In [1]: import numpy as np

In [2]: from numpy import linalg as LA

In [3]: np.set_printoptions(suppress=True, linewidth=160)

In [4]: rng = np.random.default_rng(81)

In [5]: X = np.array([[1, 1, 1, 2, 1], [0, 0, 1, 2, 1], [1, 2, 1, 1, 0]]) * (rng.random((3, 5)) < 0.3)

In [6]: X
Out[6]: 
array([[0, 1, 0, 0, 0],
       [0, 0, 1, 2, 1],
       [0, 0, 0, 0, 0]])

In [7]: # null space of dimension 3

In [8]: np.count_nonzero(X)
Out[8]: np.int64(4)

In [9]: X.sum(axis=0)
Out[9]: array([0, 1, 1, 2, 1])

In [10]: np.unravel_index(np.abs(X).argmax(), X.shape)
Out[10]: (np.int64(1), np.int64(3))

In [11]: np.round(X.mean(axis=0), 1)
Out[11]: array([0. , 0.3, 0.3, 0.7, 0.3])

In [12]: X - X[0]
Out[12]: 
array([[ 0,  0,  0,  0,  0],
       [ 0, -1,  1,  2,  1],
       [ 0, -1,  0,  0,  0]])

In [13]: round(float(LA.norm(X)), 1)
Out[13]: 2.6

In [14]: LA.matrix_rank(X)
Out[14]: np.int64(2)

In [15]: round(LA.norm(X, 1), 1), round(LA.norm(X, np.inf), 1)
Out[15]: (np.float64(2.0), np.float64(4.0))

In [16]: np.round(LA.norm(X, 2), 1)
Out[16]: np.float64(2.4)

In [17]: LA.norm(X, axis=1).argmax()
Out[17]: np.int64(1)

In [18]: left, s, Vt = LA.svd(X)

In [19]: s.round(1)
Out[19]: array([2.4, 1. , 0. ])

In [20]: np.argmax(s[:-1] / (s[1:] + 1e-6)) + 1
Out[20]: np.int64(2)

In [21]: other = left[:, :2] @ np.diag(s[:2]) @ Vt[:2]

In [22]: LA.matrix_rank(X, rtol=0.05)
Out[22]: np.int64(2)

In [23]: np.round(LA.norm(X - other, 2), 1), s[2]
Out[23]: (np.float64(0.0), np.float64(0.0))

In [24]: round(float(LA.norm(X - other) / LA.norm(X)), 1)
Out[24]: 0.0

In [25]: LA.matrix_rank(other)
Out[25]: np.int64(2)

In [26]: T = np.stack([X, 2 * X, X[::-1]])

In [27]: np.einsum("bij,cij->bc", T, T)
Out[27]: 
array([[ 7, 14,  6],
       [14, 28, 12],
       [ 6, 12,  7]])

In [28]: T.shape
Out[28]: (3, 3, 5)

In [29]: np.round(LA.norm(T, axis=(1, 2)), 1)
Out[29]: array([2.6, 5.3, 2.6])

In [30]: (T @ X.T).shape
Out[30]: (3, 3, 3)

In [31]: LA.matrix_rank(T)
Out[31]: array([2, 2, 2])

In [32]: m1 = np.load("run10.npy")

In [33]: m1
Out[33]: 
array([[ 0,  0,  3],
       [ 2,  3,  0],
       [ 0,  0,  0],
       [ 0,  0,  0],
       [-1, -1,  1],
       [ 1,  1,  2],
       [ 0,  0,  0],
       [ 2,  3,  0],
       [ 0,  0,  0],
       [ 0,  0,  0],
       [ 1,  1,  2],
       [-1, -1,  1],
       [ 2,  3,  0],
       [ 0,  0,  0],
       [ 0,  0,  0],
       [ 0,  0,  0],
       [ 0,  0,  0],
       [ 0,  0,  0],
       [ 0,  0,  0],
       [ 0,  0,  0],
       [-1, -1,  1],
       [ 0,  0,  0],
       [ 0,  0,  3],
       [ 0,  0,  0],
       [ 1,  2,  1],
       [ 0,  0,  0],
       [ 0,  0,  0],
       [ 0,  0,  3],
       [ 0,  0,  0]])

In [34]: other = m1 + rng.integers(-2, 3, (29, 2)) @ rng.integers(-2, 3, (2, 3))

In [35]: other
Out[35]: 
array([[ 0,  1,  3],
       [ 0,  2, -1],
       [ 4,  3,  2],
       [-2, -2, -1],
       [ 5,  3,  4],
       [ 1,  1,  2],
       [-4, -4, -2],
       [ 2,  1,  0],
       [ 0,  2,  0],
       [ 0,  2,  0],
       [ 9,  7,  6],
       [-1,  1,  1],
       [ 6,  5,  2],
       [ 0,  2,  0],
       [-2, -3, -1],
       [ 0,  1,  0],
       [ 8,  6,  4],
       [-2,  0, -1],
       [-2, -3, -1],
       [ 0, -1,  0],
       [ 3,  2,  3],
       [ 0,  2,  0],
       [ 4,  2,  5],
       [ 4,  2,  2],
       [ 7,  7,  4],
       [ 6,  4,  3],
       [-4, -3, -2],
       [-2,  0,  2],
       [-4, -3, -2]])

In [36]: LA.matrix_rank(other - m1, tol=1e-8)
Out[36]: np.int64(2)

In [37]: other - m1
Out[37]: 
array([[ 0,  1,  0],
       [-2, -1, -1],
       [ 4,  3,  2],
       [-2, -2, -1],
       [ 6,  4,  3],
       [ 0,  0,  0],
       [-4, -4, -2],
       [ 0, -2,  0],
       [ 0,  2,  0],
       [ 0,  2,  0],
       [ 8,  6,  4],
       [ 0,  2,  0],
       [ 4,  2,  2],
       [ 0,  2,  0],
       [-2, -3, -1],
       [ 0,  1,  0],
       [ 8,  6,  4],
       [-2,  0, -1],
       [-2, -3, -1],
       [ 0, -1,  0],
       [ 4,  3,  2],
       [ 0,  2,  0],
       [ 4,  2,  2],
       [ 4,  2,  2],
       [ 6,  5,  3],
       [ 6,  4,  3],
       [-4, -3, -2],
       [-2,  0, -1],
       [-4, -3, -2]])

In [38]: lab = m1[:, 0] > np.median(m1[:, 0])

In [39]: u = m1[lab].mean(axis=0) - m1[~lab].mean(axis=0)

In [40]: ((m1 - m1.mean(axis=0)) @ u > 0).astype(int)
Out[40]: array([0, 1, 0, 0, 0, 1, 0, 1, 0, 0, 1, 0, 1, 0, 0, 0, 0, 0, 0, 0, 0, 0, 0, 0, 1, 0, 0, 0, 0])

In [41]: u.round(1)
Out[41]: array([1.6, 2.3, 0.3])

In [42]: (((m1 - m1.mean(axis=0)) @ u > 0) == lab).mean()
Out[42]: np.float64(1.0)

In [43]: D = LA.norm(m1[:, None] - m1[None], axis=-1)

In [44]: D.shape
Out[44]: (29, 29)

In [45]: LA.matrix_rank(D ** 2)
Out[45]: np.int64(5)

In [46]: D[:5, :5].round(1)
Out[46]: 
array([[0. , 4.7, 3. , 3. , 2.4],
       [4.7, 0. , 3.6, 3.6, 5.1],
       [3. , 3.6, 0. , 0. , 1.7],
       [3. , 3.6, 0. , 0. , 1.7],
       [2.4, 5.1, 1.7, 1.7, 0. ]])

In [47]: D[2].round(1)
Out[47]: array([3. , 3.6, 0. , 0. , 1.7, 2.4, 0. , 3.6, 0. , 0. , 2.4, 1.7, 3.6, 0. , 0. , 0. , 0. , 0. , 0. , 0. , 1.7, 0. , 3. , 0. , 2.4, 0. , 0. , 3. , 0. ])

In [48]: np.flatnonzero(D[2] < D.mean() / 2)
Out[48]: array([ 2,  3,  6,  8,  9, 13, 14, 15, 16, 17, 18, 19, 21, 23, 25, 26, 28])

In [49]: D[2].round(6).argsort(kind="stable")[:4]
Out[49]: array([2, 3, 6, 8])

In [50]: np.round(LA.norm(m1 - m1.mean(axis=0), axis=1), 1)
Out[50]: array([2.4, 3.3, 0.7, 0.7, 1.9, 1.7, 0.7, 3.3, 0.7, 0.7, 1.7, 1.9, 3.3, 0.7, 0.7, 0.7, 0.7, 0.7, 0.7, 0.7, 1.9, 0.7, 2.4, 0.7, 1.9, 0.7, 0.7, 2.4, 0.7])

In [51]: (D + 1e9 * np.eye(29)).round(6).argmin(axis=1)
Out[51]: array([22,  7,  3,  2, 11, 10,  2,  1,  2,  2,  5,  4,  1,  2,  2,  2,  2,  2,  2,  2,  4,  2,  0,  2,  5,  2,  2,  0,  2])

In [52]: np.unravel_index(D.round(6).argmax(), D.shape)
Out[52]: (np.int64(1), np.int64(4))

In [53]: hat = m1 @ LA.solve(m1.T @ m1, m1.T)

In [54]: LA.matrix_rank(np.eye(29) - hat)
Out[54]: np.int64(26)

In [55]: np.round(LA.eigvalsh(hat), 1) + 0
Out[55]: array([0., 0., 0., 0., 0., 0., 0., 0., 0., 0., 0., 0., 0., 0., 0., 0., 0., 0., 0., 0., 0., 0., 0., 0., 0., 0., 1., 1., 1.])

In [56]: np.round(hat @ m1[:, 0], 1) + 0
Out[56]: array([ 0.,  2.,  0.,  0., -1.,  1.,  0.,  2.,  0.,  0.,  1., -1.,  2.,  0.,  0.,  0.,  0.,  0.,  0.,  0., -1.,  0.,  0.,  0.,  1.,  0.,  0.,  0.,  0.])

In [57]: np.allclose(hat @ hat, hat)
Out[57]: True

In [58]: W0 = np.array([[3, 5, -3, -3],
    ...:     [2, 4, -4, -4],
    ...:     [5, 7, -1, -1],
    ...:     [5, 7, -1, -1],
    ...:     [3, 5, -3, -3]])

In [59]: W = np.array([[0, 2, 0], [0, 0, 0], [2, 1, 1], [1, 1, 0]])

In [60]: c = np.array([-2, 0, -3])

In [61]: hid = np.maximum(W0 @ W + c, 0)

In [62]: LA.matrix_rank(hid)
Out[62]: np.int64(1)

In [63]: (hid > 0).astype(int)
Out[63]: 
array([[0, 0, 0],
       [0, 0, 0],
       [0, 1, 0],
       [0, 1, 0],
       [0, 0, 0]])

In [64]: cent = np.array([[0, 4, 5], [0, 4, 2], [5, 4, 1]])

In [65]: W @ cent
Out[65]: 
array([[ 0,  8,  4],
       [ 0,  0,  0],
       [ 5, 16, 13],
       [ 0,  8,  7]])

In [66]: mat = np.array([[-18.5, 0.4, 0.5, 2.4],
    ...:     [5.5, -0.1, 0.6, -4.1],
    ...:     [-27.2, 0.4, -1.3, -1.3],
    ...:     [33.2, 0.0, -0.1, -4.8],
    ...:     [21.5, 0.2, 0.9, -3.5],
    ...:     [-34.8, -0.1, -0.6, -2.3],
    ...:     [-23.2, 0.1, 0.1, 0.8],
    ...:     [17.8, -0.1, 0.8, -5.5],
    ...:     [-0.7, -0.2, -1.5, 2.2],
    ...:     [-17.2, -0.1, 1.8, -9.6],
    ...:     [63.8, 0.0, 0.7, -0.9]])

In [67]: mat
Out[67]: 
array([[-18.5,   0.4,   0.5,   2.4],
       [  5.5,  -0.1,   0.6,  -4.1],
       [-27.2,   0.4,  -1.3,  -1.3],
       [ 33.2,   0. ,  -0.1,  -4.8],
       [ 21.5,   0.2,   0.9,  -3.5],
       [-34.8,  -0.1,  -0.6,  -2.3],
       [-23.2,   0.1,   0.1,   0.8],
       [ 17.8,  -0.1,   0.8,  -5.5],
       [ -0.7,  -0.2,  -1.5,   2.2],
       [-17.2,  -0.1,   1.8,  -9.6],
       [ 63.8,   0. ,   0.7,  -0.9]])

In [68]: # column 0 is much longer than the rest

In [69]: C2 = np.cov(mat, rowvar=False)

In [70]: np.round(LA.eigvalsh(C2)[::-1], 1) + 0
Out[70]: array([907.6,  13. ,   0.6,   0. ])

In [71]: C2.shape
Out[71]: (4, 4)

In [72]: np.round(np.corrcoef(mat.T), 1)
Out[72]: 
array([[ 1. , -0.2,  0.3, -0.1],
       [-0.2,  1. , -0.1,  0.4],
       [ 0.3, -0.1,  1. , -0.6],
       [-0.1,  0.4, -0.6,  1. ]])

In [73]: np.argwhere(np.triu(np.abs(np.corrcoef(mat.T)) > 0.8, 1))
Out[73]: array([], shape=(0, 2), dtype=int64)

In [74]: np.argsort(-mat.std(axis=0).round(6), kind="stable")
Out[74]: array([0, 3, 2, 1])

In [75]: np.round(mat.std(axis=0), 1)
Out[75]: array([28.7,  0.2,  0.9,  3.4])

In [76]: lab = rng.permutation(4)

In [77]: other = mat[:, lab] * rng.choice([-1, 1], 4)

In [78]: other
Out[78]: 
array([[  0.4, -18.5,  -0.5,  -2.4],
       [ -0.1,   5.5,  -0.6,   4.1],
       [  0.4, -27.2,   1.3,   1.3],
       [  0. ,  33.2,   0.1,   4.8],
       [  0.2,  21.5,  -0.9,   3.5],
       [ -0.1, -34.8,   0.6,   2.3],
       [  0.1, -23.2,  -0.1,  -0.8],
       [ -0.1,  17.8,  -0.8,   5.5],
       [ -0.2,  -0.7,   1.5,  -2.2],
       [ -0.1, -17.2,  -1.8,   9.6],
       [  0. ,  63.8,  -0.7,   0.9]])

In [79]: left, _, Vt = LA.svd(mat.T @ other)

In [80]: np.round(left @ Vt, 1) + 0
Out[80]: 
array([[ 0.,  1.,  0.,  0.],
       [ 1.,  0.,  0.,  0.],
       [ 0.,  0., -1.,  0.],
       [ 0.,  0.,  0., -1.]])

In [81]: lab
Out[81]: array([1, 0, 2, 3])

In [82]: np.round(LA.lstsq(mat, other)[0], 1) + 0
Out[82]: 
array([[ 0.,  1.,  0.,  0.],
       [ 1.,  0.,  0.,  0.],
       [ 0.,  0., -1.,  0.],
       [ 0.,  0.,  0., -1.]])
